% python3 -q
>>> import numpy as np
>>> np.set_printoptions(precision=4, suppress=True, linewidth=160)
>>> def rnd(a):
...     return np.round(a, 4) + 0
... 
>>> rng = np.random.default_rng(85175)
>>> A = np.eye(7, dtype=int)[rng.permutation(7)] * np.array([8, 0, 9, 7, 5, 5, 6])
>>> A
array([[0, 0, 0, 0, 5, 0, 0],
       [8, 0, 0, 0, 0, 0, 0],
       [0, 0, 0, 7, 0, 0, 0],
       [0, 0, 0, 0, 0, 0, 6],
       [0, 0, 0, 0, 0, 0, 0],
       [0, 0, 0, 0, 0, 5, 0],
       [0, 0, 9, 0, 0, 0, 0]])
>>> # null space of dimension 1
>>> vec = np.array([9, 6, -6, -3, -4, 7, 5])
>>> h = np.maximum(A @ vec, 0)
>>> np.maximum(A @ (3 * vec), 0)
array([  0, 216,   0,  90,   0, 105,   0])
>>> h
array([ 0, 72,  0, 30,  0, 35,  0])
>>> A * (h > 1e-9)[:, None]
array([[0, 0, 0, 0, 0, 0, 0],
       [8, 0, 0, 0, 0, 0, 0],
       [0, 0, 0, 0, 0, 0, 0],
       [0, 0, 0, 0, 0, 0, 6],
       [0, 0, 0, 0, 0, 0, 0],
       [0, 0, 0, 0, 0, 5, 0],
       [0, 0, 0, 0, 0, 0, 0]])
>>> np.tanh(A @ vec)
array([-1.,  1., -1.,  1.,  0.,  1., -1.])
>>> print(np.flatnonzero(h > 1e-9))
[1 3 5]
>>> A[:, 3] @ A[:, 5]
np.int64(0)
>>> rnd(np.linalg.svd(A, compute_uv=False))
array([9., 8., 7., 6., 5., 5., 0.])
>>> A @ A.T
array([[25,  0,  0,  0,  0,  0,  0],
       [ 0, 64,  0,  0,  0,  0,  0],
       [ 0,  0, 49,  0,  0,  0,  0],
       [ 0,  0,  0, 36,  0,  0,  0],
       [ 0,  0,  0,  0,  0,  0,  0],
       [ 0,  0,  0,  0,  0, 25,  0],
       [ 0,  0,  0,  0,  0,  0, 81]])
>>> A.T @ A
array([[64,  0,  0,  0,  0,  0,  0],
       [ 0,  0,  0,  0,  0,  0,  0],
       [ 0,  0, 81,  0,  0,  0,  0],
       [ 0,  0,  0, 49,  0,  0,  0],
       [ 0,  0,  0,  0, 25,  0,  0],
       [ 0,  0,  0,  0,  0, 25,  0],
       [ 0,  0,  0,  0,  0,  0, 36]])
>>> idx = rng.permutation(7)
>>> idx
array([1, 4, 3, 2, 6, 5, 0])
>>> Y = A[idx][:, idx]
>>> np.trace(Y)
np.int64(5)
>>> rnd(np.trace(np.linalg.pinv(A) @ A))
np.float64(6.0)
>>> rnd(A @ np.linalg.pinv(A) @ A)
array([[0., 0., 0., 0., 5., 0., 0.],
       [8., 0., 0., 0., 0., 0., 0.],
       [0., 0., 0., 7., 0., 0., 0.],
       [0., 0., 0., 0., 0., 0., 6.],
       [0., 0., 0., 0., 0., 0., 0.],
       [0., 0., 0., 0., 0., 5., 0.],
       [0., 0., 9., 0., 0., 0., 0.]])
>>> print(np.allclose(A[:-1].T @ np.linalg.lstsq(A[:-1].T, A[-1])[0], A[-1]))
False
>>> np.linalg.lstsq(A[:-1].T, A[-1])[2]
np.int32(5)
>>> K = np.load("a.npy")
>>> K
array([[ 0,  4, -2,  4,  0, -4],
       [ 0,  3,  2, -5,  1,  3],
       [ 0,  0, -2, -4,  5,  4],
       [ 0,  0,  0,  0,  2,  4],
       [ 0,  0,  0,  0, -1, -1],
       [ 0,  0,  0,  0,  0,  1]])
>>> # rank 5
>>> rk = np.linalg.matrix_rank(K)
>>> print(rk)
5
>>> N = np.linalg.svd(K)[2][rk:].T
>>> [int(np.linalg.matrix_rank(K[:i])) for i in range(1, len(K) + 1)]
[1, 2, 3, 4, 5, 5]
>>> print([int(np.linalg.matrix_rank(np.delete(K, i, axis=0))) for i in range(6)])
[4, 4, 4, 5, 5, 5]
>>> N @ N.T
array([[1., 0., 0., 0., 0., 0.],
       [0., 0., 0., 0., 0., 0.],
       [0., 0., 0., 0., 0., 0.],
       [0., 0., 0., 0., 0., 0.],
       [0., 0., 0., 0., 0., 0.],
       [0., 0., 0., 0., 0., 0.]])
>>> print(N[:, 0] / N[np.abs(N[:, 0]).round(6).argmax(), 0])
[1. 0. 0. 0. 0. 0.]
>>> np.linalg.matrix_rank(K.T @ K), np.linalg.matrix_rank(K @ K.T)
(np.int64(5), np.int64(5))
>>> N.shape
(6, 1)
>>> np.linalg.cond(K) > 100
np.True_
>>> print(np.linalg.matrix_rank(K, rtol=0.1))
4
>>> U, sv, Vt = np.linalg.svd(K)
>>> print(rnd(sv))
[11.1096  5.4318  4.8203  2.7635  0.4478  0.    ]
>>> print(np.argmax(sv[:-1] / (sv[1:] + 1e-6)) + 1)
5
>>> Y = U[:, :5] @ np.diag(sv[:5]) @ Vt[:5]
>>> rnd(np.linalg.norm(K - Y, 2)), sv[5]
(np.float64(0.0), np.float64(0.0))
>>> rnd(np.linalg.norm(K - Y) / np.linalg.norm(K))
np.float64(0.0)
>>> idx = rng.permutation(6)
>>> print(idx)
[1 2 5 3 4 0]
>>> Y = K[idx][:, idx]
>>> rnd(np.sort(np.abs(np.linalg.eigvals(Y))))
array([0., 0., 1., 1., 2., 3.])
>>> rk = np.linalg.matrix_rank(A)
>>> rk
np.int64(6)
>>> N = np.linalg.svd(A)[2][rk:].T
>>> N.shape
(7, 1)
>>> np.allclose(A @ N, 0)
True
>>> A @ N
array([[0.],
       [0.],
       [0.],
       [0.],
       [0.],
       [0.],
       [0.]])
>>> f = np.array([2, 0, -2, -2, -2, 2, 1, 0, 2, -1])
>>> X = np.array([np.roll(f, i) for i in range(10)])
>>> X
array([[ 2,  0, -2, -2, -2,  2,  1,  0,  2, -1],
       [-1,  2,  0, -2, -2, -2,  2,  1,  0,  2],
       [ 2, -1,  2,  0, -2, -2, -2,  2,  1,  0],
       [ 0,  2, -1,  2,  0, -2, -2, -2,  2,  1],
       [ 1,  0,  2, -1,  2,  0, -2, -2, -2,  2],
       [ 2,  1,  0,  2, -1,  2,  0, -2, -2, -2],
       [-2,  2,  1,  0,  2, -1,  2,  0, -2, -2],
       [-2, -2,  2,  1,  0,  2, -1,  2,  0, -2],
       [-2, -2, -2,  2,  1,  0,  2, -1,  2,  0],
       [ 0, -2, -2, -2,  2,  1,  0,  2, -1,  2]])
>>> W = np.array([[3, 3, 0, 3, 1, 3],
...     [0, 1, 0, 0, 3, 3],
...     [3, 1, 0, 0, 2, 3],
...     [2, 3, 1, 3, 1, 2],
...     [2, 1, 1, 1, 0, 1],
...     [3, 3, 0, 2, 0, 3],
...     [2, 2, 0, 3, 3, 0],
...     [0, 3, 0, 3, 2, 0],
...     [2, 3, 1, 2, 0, 3],
...     [3, 1, 1, 2, 2, 3]])
>>> c = np.array([3, 0, 1, 3, 2, 1])
>>> act = np.maximum(X @ W + c, 0)
>>> print(np.linalg.matrix_rank(act))
6
>>> C = np.array([[-4, -4], [3, 9], [-6, -4], [6, -5], [-6, 7], [0, -3]])
>>> (act @ C).round(6).argmax(axis=1)
array([0, 1, 0, 0, 0, 0, 1, 0, 0, 0])
>>> act @ C
array([[ 71,   3],
       [-96, 114],
       [ 12,   5],
       [-40, -61],
       [-60, -86],
       [  2, -26],
       [-60,  70],
       [ 21,  18],
       [ 22, -63],
       [ 26, -69]])
>>> print(W @ C)
[[  9  -2]
 [-15  21]
 [-21   2]
 [  7   1]
 [ -5 -11]
 [  9  -4]
 [ -2  16]
 [ 15  26]
 [  7  -4]
 [-15 -12]]
>>> U, sv, Vt = np.linalg.svd(X, full_matrices=False)
>>> rnd(Vt @ Vt.T)
array([[1., 0., 0., 0., 0., 0., 0., 0., 0., 0.],
       [0., 1., 0., 0., 0., 0., 0., 0., 0., 0.],
       [0., 0., 1., 0., 0., 0., 0., 0., 0., 0.],
       [0., 0., 0., 1., 0., 0., 0., 0., 0., 0.],
       [0., 0., 0., 0., 1., 0., 0., 0., 0., 0.],
       [0., 0., 0., 0., 0., 1., 0., 0., 0., 0.],
       [0., 0., 0., 0., 0., 0., 1., 0., 0., 0.],
       [0., 0., 0., 0., 0., 0., 0., 1., 0., 0.],
       [0., 0., 0., 0., 0., 0., 0., 0., 1., 0.],
       [0., 0., 0., 0., 0., 0., 0., 0., 0., 1.]])
>>> rnd(sv)
array([6.9096, 6.9096, 6.5643, 6.5643, 5.6489, 5.6489, 2.2929, 2.2929, 2.    , 0.    ])
>>> rnd(U.T @ U)
array([[1., 0., 0., 0., 0., 0., 0., 0., 0., 0.],
       [0., 1., 0., 0., 0., 0., 0., 0., 0., 0.],
       [0., 0., 1., 0., 0., 0., 0., 0., 0., 0.],
       [0., 0., 0., 1., 0., 0., 0., 0., 0., 0.],
       [0., 0., 0., 0., 1., 0., 0., 0., 0., 0.],
       [0., 0., 0., 0., 0., 1., 0., 0., 0., 0.],
       [0., 0., 0., 0., 0., 0., 1., 0., 0., 0.],
       [0., 0., 0., 0., 0., 0., 0., 1., 0., 0.],
       [0., 0., 0., 0., 0., 0., 0., 0., 1., 0.],
       [0., 0., 0., 0., 0., 0., 0., 0., 0., 1.]])
>>> def softmax(z):
...     e = np.exp(z - z.max(axis=-1, keepdims=True))
...     return e / e.sum(axis=-1, keepdims=True)
... 
>>> print(rnd(softmax(X[3])))
[0.0362 0.2671 0.0133 0.2671 0.0362 0.0049 0.0049 0.0049 0.2671 0.0983]
>>> print(rnd(softmax(X).sum(axis=1)))
[1. 1. 1. 1. 1. 1. 1. 1. 1. 1.]
>>> S = X @ X.T / np.sqrt(10)
>>> rnd(softmax(S))
array([[0.9974, 0.0005, 0.0003, 0.0001, 0.    , 0.0009, 0.    , 0.0001, 0.0003, 0.0005],
       [0.0005, 0.9974, 0.0005, 0.0003, 0.0001, 0.    , 0.0009, 0.    , 0.0001, 0.0003],
       [0.0003, 0.0005, 0.9974, 0.0005, 0.0003, 0.0001, 0.    , 0.0009, 0.    , 0.0001],
       [0.0001, 0.0003, 0.0005, 0.9974, 0.0005, 0.0003, 0.0001, 0.    , 0.0009, 0.    ],
       [0.    , 0.0001, 0.0003, 0.0005, 0.9974, 0.0005, 0.0003, 0.0001, 0.    , 0.0009],
       [0.0009, 0.    , 0.0001, 0.0003, 0.0005, 0.9974, 0.0005, 0.0003, 0.0001, 0.    ],
       [0.    , 0.0009, 0.    , 0.0001, 0.0003, 0.0005, 0.9974, 0.0005, 0.0003, 0.0001],
       [0.0001, 0.    , 0.0009, 0.    , 0.0001, 0.0003, 0.0005, 0.9974, 0.0005, 0.0003],
       [0.0003, 0.0001, 0.    , 0.0009, 0.    , 0.0001, 0.0003, 0.0005, 0.9974, 0.0005],
       [0.0005, 0.0003, 0.0001, 0.    , 0.0009, 0.    , 0.0001, 0.0003, 0.0005, 0.9974]])
>>> rnd(softmax(S + np.triu(np.full(S.shape, -np.inf), 1)))
array([[1.    , 0.    , 0.    , 0.    , 0.    , 0.    , 0.    , 0.    , 0.    , 0.    ],
       [0.0005, 0.9995, 0.    , 0.    , 0.    , 0.    , 0.    , 0.    , 0.    , 0.    ],
       [0.0003, 0.0005, 0.9992, 0.    , 0.    , 0.    , 0.    , 0.    , 0.    , 0.    ],
       [0.0001, 0.0003, 0.0005, 0.9992, 0.    , 0.    , 0.    , 0.    , 0.    , 0.    ],
       [0.    , 0.0001, 0.0003, 0.0005, 0.9992, 0.    , 0.    , 0.    , 0.    , 0.    ],
       [0.001 , 0.    , 0.0001, 0.0003, 0.0005, 0.9982, 0.    , 0.    , 0.    , 0.    ],
       [0.    , 0.001 , 0.    , 0.0001, 0.0003, 0.0005, 0.9982, 0.    , 0.    , 0.    ],
       [0.0001, 0.    , 0.001 , 0.    , 0.0001, 0.0003, 0.0005, 0.9982, 0.    , 0.    ],
       [0.0003, 0.0001, 0.    , 0.0009, 0.    , 0.0001, 0.0003, 0.0005, 0.9979, 0.    ],
       [0.0005, 0.0003, 0.0001, 0.    , 0.0009, 0.    , 0.0001, 0.0003, 0.0005, 0.9974]])
